>>> import numpy as np
>>> from numpy import linalg as LA
>>> np.set_printoptions(suppress=True, linewidth=200)
>>> cent = np.array([[-1.2, 0.2, -0.3], [-0.6, 0.9, -0.2]])
>>> rng = np.random.default_rng(44)
>>> J = np.array([[-3, 1],
...     [3, 3],
...     [-3, -1],
...     [-2, -1],
...     [3, 0],
...     [0, -1],
...     [0, -3],
...     [0, -1],
...     [1, -2],
...     [0, 3],
...     [-1, 1],
...     [-3, -1],
...     [-2, 3],
...     [1, -1],
...     [2, -2],
...     [2, -2],
...     [-3, 0],
...     [0, -1],
...     [-3, 2],
...     [2, 2],
...     [1, 3],
...     [1, -2],
...     [-1, -2],
...     [-2, -3],
...     [-3, -2]]) @ cent + 0.02 * rng.normal(size=(25, 3))
>>> J.round(4)
array([[ 3.0289,  0.302 ,  0.7065],
       [-5.3773,  3.3165, -1.4884],
       [ 4.1924, -1.5204,  1.1075],
       [ 2.9898, -1.2835,  0.8042],
       [-3.6149,  0.6054, -0.8858],
       [ 0.6036, -0.9157,  0.2052],
       [ 1.8071, -2.6835,  0.6144],
       [ 0.5818, -0.91  ,  0.2121],
       [-0.034 , -1.5845,  0.0832],
       [-1.8084,  2.7289, -0.6013],
       [ 0.594 ,  0.7056,  0.0981],
       [ 4.1875, -1.495 ,  1.1427],
       [ 0.6184,  2.3088,  0.0051],
       [-0.584 , -0.6875, -0.1171],
       [-1.1899, -1.399 , -0.1657],
       [-1.2042, -1.375 , -0.2231],
       [ 3.6063, -0.6142,  0.8825],
       [ 0.6157, -0.9197,  0.1972],
       [ 2.386 ,  1.2079,  0.5056],
       [-3.6433,  2.214 , -1.0122],
       [-2.9598,  2.9177, -0.8809],
       [-0.0471, -1.5649,  0.1013],
       [ 2.374 , -1.9934,  0.726 ],
       [ 4.1692, -3.0786,  1.1941],
       [ 4.7894, -2.4078,  1.2843]])
>>> cen = (J - J.mean(axis=0)) / J.std(axis=0)
>>> np.argwhere(np.abs(cen) > 2)
array([[1, 0],
       [1, 1],
       [1, 2]])
>>> np.round(cen.std(axis=0), 4)
array([1., 1., 1.])
>>> c = LA.lstsq(np.delete(cen, 0, axis=1), cen[:, 0])[0]
>>> np.abs(c).argmax()
np.int64(1)
>>> print(round(1 - np.var(cen[:, 0] - np.delete(cen, 0, axis=1) @ c), 4))
0.9994
>>> c.round(4)
array([0.1759, 1.1242])
